% ipython --no-banner

In [1]: import numpy as np

In [2]: np.set_printoptions(suppress=True, linewidth=140)

In [3]: t = np.deg2rad(36)

In [4]: E = np.eye(7)

In [5]: E[np.ix_([3, 6], [3, 6])] = [[np.cos(t), -np.sin(t)], [np.sin(t), np.cos(t)]]

In [6]: print(E.round(4))
[[ 1.      0.      0.      0.      0.      0.      0.    ]
 [ 0.      1.      0.      0.      0.      0.      0.    ]
 [ 0.      0.      1.      0.      0.      0.      0.    ]
 [ 0.      0.      0.      0.809   0.      0.     -0.5878]
 [ 0.      0.      0.      0.      1.      0.      0.    ]
 [ 0.      0.      0.      0.      0.      1.      0.    ]
 [ 0.      0.      0.      0.5878  0.      0.      0.809 ]]

In [7]: # 6 blocks once reordered

In [8]: x = np.array([3, 2, -1, 1, -1, -8, 8])

In [9]: a = np.maximum(E @ x, 0)

In [10]: print(np.flatnonzero(a > 1e-9))
[0 1 6]

In [11]: print(np.round(E * (a > 1e-9)[:, None], 4))
[[ 1.      0.      0.      0.      0.      0.      0.    ]
 [ 0.      1.      0.      0.      0.      0.      0.    ]
 [ 0.      0.      0.      0.      0.      0.      0.    ]
 [ 0.      0.      0.      0.      0.      0.     -0.    ]
 [ 0.      0.      0.      0.      0.      0.      0.    ]
 [ 0.      0.      0.      0.      0.      0.      0.    ]
 [ 0.      0.      0.      0.5878  0.      0.      0.809 ]]

In [12]: print(a.round(4))
[3.     2.     0.     0.     0.     0.     7.0599]

In [13]: print(np.round(np.tanh(E @ x), 4))
[ 0.9951  0.964  -0.7616 -0.9992 -0.7616 -1.      1.    ]

In [14]: print(np.round(np.maximum(E @ (3 * x), 0), 4))
[ 9.      6.      0.      0.      0.      0.     21.1798]

In [15]: print(np.round(np.maximum(E @ x, 0) - np.maximum(-E @ x, 0), 4))
[ 3.      2.     -1.     -3.8933 -1.     -8.      7.0599]
